$ python -q
>>> import numpy as np
>>> from numpy import linalg as LA
>>> np.set_printoptions(suppress=True, linewidth=120)
>>> arr = np.array([[4, -5, 2, -6, 7, 4],
...     [2, -2, 0, -2, 2, -6],
...     [1, 6, -8, 4, -3, -3],
...     [-7, 7, -5, 6, 4, -3],
...     [2, -4, 9, -3, -1, 5],
...     [-3, 5, 9, -8, 8, 5]])
>>> arr
array([[ 4, -5,  2, -6,  7,  4],
       [ 2, -2,  0, -2,  2, -6],
       [ 1,  6, -8,  4, -3, -3],
       [-7,  7, -5,  6,  4, -3],
       [ 2, -4,  9, -3, -1,  5],
       [-3,  5,  9, -8,  8,  5]])
>>> vec = np.array([2, 3, 4, 0, 0, 1])
>>> rhs = arr @ vec
>>> rhs
array([  5,  -8, -15, -16,  33,  50])
>>> np.round(LA.solve(arr, arr[:, 1]), 3) + 0
array([0., 1., 0., 0., 0., 0.])
>>> np.round(LA.solve(arr, 2 * rhs), 3) + 0
array([4., 6., 8., 0., 0., 2.])
>>> np.round(LA.solve(arr, rhs), 3) + 0
array([2., 3., 4., 0., 0., 1.])
>>> other = arr / LA.norm(arr, axis=1, keepdims=True)
>>> C2 = other @ other.T
>>> C2[0].round(3)
array([ 1.   ,  0.23 , -0.705, -0.567,  0.546,  0.531])
>>> (np.abs(C2) > 0.9).astype(int)
array([[1, 0, 0, 0, 0, 0],
       [0, 1, 0, 0, 0, 0],
       [0, 0, 1, 0, 0, 0],
       [0, 0, 0, 1, 0, 0],
       [0, 0, 0, 0, 1, 0],
       [0, 0, 0, 0, 0, 1]])
>>> round(np.degrees(np.arccos(np.clip(C2[0, 2], -1, 1))), 3)
np.float64(134.843)
>>> np.argwhere(np.triu(np.abs(C2) > 0.95, 1))
array([], shape=(0, 2), dtype=int64)
>>> C2.round(3)
array([[ 1.   ,  0.23 , -0.705, -0.567,  0.546,  0.531],
       [ 0.23 ,  1.   , -0.072, -0.143, -0.166, -0.119],
       [-0.705, -0.072,  1.   ,  0.609, -0.871, -0.61 ],
       [-0.567, -0.143,  0.609,  1.   , -0.784, -0.09 ],
       [ 0.546, -0.166, -0.871, -0.784,  1.   ,  0.503],
       [ 0.531, -0.119, -0.61 , -0.09 ,  0.503,  1.   ]])
>>> Q, Rm = LA.qr(C2)
>>> np.allclose(Rm.T @ Rm, C2.T @ C2)
True
>>> data = np.loadtxt("arr.csv", delimiter=",")
>>> data.round(3)
array([[-0.051,  0.383,  0.896, -0.22 ],
       [ 0.661, -0.578,  0.175, -0.445],
       [-0.229,  0.294, -0.35 , -0.859],
       [-0.712, -0.658,  0.211, -0.121]])
>>> # orthonormal columns
>>> other = data / LA.norm(data, axis=1, keepdims=True)
>>> C2 = other @ other.T
>>> C2.round(3) + 0
array([[1., 0., 0., 0.],
       [0., 1., 0., 0.],
       [0., 0., 1., 0.],
       [0., 0., 0., 1.]])
>>> np.degrees(np.arccos(np.clip(C2[2, 1], -1, 1)))
np.float64(90.0)
>>> (C2 - 2 * np.eye(4)).round(6).argmax(axis=1)
array([1, 0, 0, 0])
>>> P = np.triu(np.array([[2, -1, -2, -1], [-1, -1, -1, -1], [3, 2, 2, 2], [0, 3, 1, 1]]), 1) + np.eye(4)
>>> other = P @ data @ LA.inv(P)
>>> np.round(np.poly(other), 3) + 0
array([ 1. ,  1.1,  0. , -1.1, -1. ])
>>> U, sigma = LA.svd(data)
Traceback (most recent call last):
  File "<python-input-31>", line 1, in <module>
    U, sigma = LA.svd(data)
    ^^^^^^^^
ValueError: too many values to unpack (expected 2)
>>> U, sigma, Vh = LA.svd(data, full_matrices=False)
>>> np.round(sigma / sigma[0], 3)
array([1., 1., 1., 1.])
>>> (sigma > 1e-8).sum()
np.int64(4)
>>> np.round(U.T @ data @ Vh.T, 3) + 0
array([[1., 0., 0., 0.],
       [0., 1., 0., 0.],
       [0., 0., 1., 0.],
       [0., 0., 0., 1.]])
>>> np.round(np.cumsum(sigma ** 2) / np.sum(sigma ** 2), 3)
array([0.25, 0.5 , 0.75, 1.  ])
>>> np.round(U.T @ U, 3) + 0
array([[1., 0., 0., 0.],
       [0., 1., 0., 0.],
       [0., 0., 1., 0.],
       [0., 0., 0., 1.]])
>>> u = np.array([0, -1, 1, 1])
>>> other = data + np.outer(u, np.eye(4)[3])
>>> LA.matrix_rank(LA.inv(other) - LA.inv(data), tol=1e-8)
np.int64(1)
>>> J = np.loadtxt("w.csv", delimiter=",")
>>> J
array([[-4.,  2.,  0.,  5., -2.],
       [ 2., -4., -5.,  3.,  2.],
       [ 0., -5., -4.,  0.,  3.],
       [ 5.,  3.,  0.,  0., -4.],
       [-2.,  2.,  3., -4.,  2.]])
>>> # symmetric, so the eigenvalues are real
>>> rng = np.random.default_rng(80)
>>> labels = rng.permutation(5)
>>> other = J[:, labels] * rng.choice([-1, 1], 5)
>>> other
array([[ 2.,  2.,  4., -0.,  5.],
       [-4., -2., -2.,  5.,  3.],
       [-5., -3., -0.,  4.,  0.],
       [ 3.,  4., -5., -0.,  0.],
       [ 2., -2.,  2., -3., -4.]])
>>> U, _, Vh = LA.svd(J.T @ other)
>>> np.round(LA.lstsq(J, other)[0], 3) + 0
array([[ 0.,  0., -1.,  0.,  0.],
       [ 1.,  0.,  0.,  0.,  0.],
       [ 0.,  0.,  0., -1.,  0.],
       [ 0.,  0.,  0.,  0.,  1.],
       [ 0., -1.,  0.,  0.,  0.]])
>>> labels
array([1, 4, 0, 2, 3])
>>> np.kron(np.eye(2, dtype=int), J)
array([[-4.,  2.,  0.,  5., -2., -0.,  0.,  0.,  0., -0.],
       [ 2., -4., -5.,  3.,  2.,  0., -0., -0.,  0.,  0.],
       [ 0., -5., -4.,  0.,  3.,  0., -0., -0.,  0.,  0.],
       [ 5.,  3.,  0.,  0., -4.,  0.,  0.,  0.,  0., -0.],
       [-2.,  2.,  3., -4.,  2., -0.,  0.,  0., -0.,  0.],
       [-0.,  0.,  0.,  0., -0., -4.,  2.,  0.,  5., -2.],
       [ 0., -0., -0.,  0.,  0.,  2., -4., -5.,  3.,  2.],
       [ 0., -0., -0.,  0.,  0.,  0., -5., -4.,  0.,  3.],
       [ 0.,  0.,  0.,  0., -0.,  5.,  3.,  0.,  0., -4.],
       [-0.,  0.,  0., -0.,  0., -2.,  2.,  3., -4.,  2.]])
>>> np.einsum("ij,ji->", J, J)
np.float64(244.0)
>>> round(LA.eigvals(J).sum().real, 3)
np.float64(-10.0)
>>> np.round(LA.det(J[::-1]), 3)
np.float64(-642.0)
>>> def softmax(z):
...     e = np.exp(z - z.max(axis=-1, keepdims=True))
...     return e / e.sum(axis=-1, keepdims=True)
... 
>>> np.round(softmax(arr).sum(axis=1), 3)
array([1., 1., 1., 1., 1., 1.])
>>> np.round(softmax(10 * arr[3]), 3) + 0
array([0., 1., 0., 0., 0., 0.])
>>> scores = arr @ arr.T / np.sqrt(6)
>>> np.round(softmax(scores)[3] @ arr, 3)
array([-7.,  7., -5.,  6.,  4., -3.])
>>> labels = rng.permutation(5)
>>> labels
array([2, 1, 0, 4, 3])
>>> other = J[labels][:, labels]
>>> round(float(LA.det(other)), 3), round(LA.det(J[labels]), 3)
(-642.0, np.float64(-642.0))
>>> np.trace(other)
np.float64(-10.0)
>>> np.allclose(other, J)
False
>>> other
array([[-4., -5.,  0.,  3.,  0.],
       [-5., -4.,  2.,  2.,  3.],
       [ 0.,  2., -4., -2.,  5.],
       [ 3.,  2., -2.,  2., -4.],
       [ 0.,  3.,  5., -4.,  0.]])
>>> np.round(np.sort(np.abs(LA.eigvals(other))), 3)
array([ 0.787,  1.24 ,  7.403,  8.024, 11.075])
>>> X = np.array([[1.0, -1.2, 1.9, -1.5, -0.2, 0.7, -1.3, -0.2],
...     [1.6, -0.4, 0.6, 0.7, 0.9, -1.0, 0.5, 0.7],
...     [-0.3, 0.9, -3.1, 0.4, 0.1, 0.3, 1.0, 0.0],
...     [0.6, 0.3, -1.4, -0.6, -1.6, -0.9, -0.2, 0.4],
...     [-1.0, 0.0, -0.9, -0.4, -1.7, -1.4, 0.2, -0.7],
...     [-2.5, 0.4, -0.8, 2.0, 0.4, 2.3, -1.5, 1.1],
...     [-0.1, -0.1, -0.5, -0.3, 1.3, -1.2, -0.6, -1.0]])
>>> X[:, 4] *= 20
>>> X
array([[  1. ,  -1.2,   1.9,  -1.5,  -4. ,   0.7,  -1.3,  -0.2],
       [  1.6,  -0.4,   0.6,   0.7,  18. ,  -1. ,   0.5,   0.7],
       [ -0.3,   0.9,  -3.1,   0.4,   2. ,   0.3,   1. ,   0. ],
       [  0.6,   0.3,  -1.4,  -0.6, -32. ,  -0.9,  -0.2,   0.4],
       [ -1. ,   0. ,  -0.9,  -0.4, -34. ,  -1.4,   0.2,  -0.7],
       [ -2.5,   0.4,  -0.8,   2. ,   8. ,   2.3,  -1.5,   1.1],
       [ -0.1,  -0.1,  -0.5,  -0.3,  26. ,  -1.2,  -0.6,  -1. ]])
>>> # column 4 is much longer than the rest
>>> other = X + rng.integers(-2, 3, (7, 1)) @ rng.integers(-2, 3, (1, 8))
>>> other.round(3)
array([[ -1. ,  -5.2,   3.9,  -5.5,  -6. ,  -3.3,   0.7,   1.8],
       [ -0.4,  -4.4,   2.6,  -3.3,  16. ,  -5. ,   2.5,   2.7],
       [ -2.3,  -3.1,  -1.1,  -3.6,   0. ,  -3.7,   3. ,   2. ],
       [  2.6,   4.3,  -3.4,   3.4, -30. ,   3.1,  -2.2,  -1.6],
       [  0. ,   2. ,  -1.9,   1.6, -33. ,   0.6,  -0.8,  -1.7],
       [ -3.5,  -1.6,   0.2,   0. ,   7. ,   0.3,  -0.5,   2.1],
       [ -1.1,  -2.1,   0.5,  -2.3,  25. ,  -3.2,   0.4,   0. ]])
>>> np.abs(other - X).sum(axis=1)
array([22., 22., 22., 22., 11., 11., 11.])
>>> np.round(other - X, 3)
array([[-2., -4.,  2., -4., -2., -4.,  2.,  2.],
       [-2., -4.,  2., -4., -2., -4.,  2.,  2.],
       [-2., -4.,  2., -4., -2., -4.,  2.,  2.],
       [ 2.,  4., -2.,  4.,  2.,  4., -2., -2.],
       [ 1.,  2., -1.,  2.,  1.,  2., -1., -1.],
       [-1., -2.,  1., -2., -1., -2.,  1.,  1.],
       [-1., -2.,  1., -2., -1., -2.,  1.,  1.]])
>>> LA.matrix_rank(other - X, tol=1e-8)
np.int64(1)
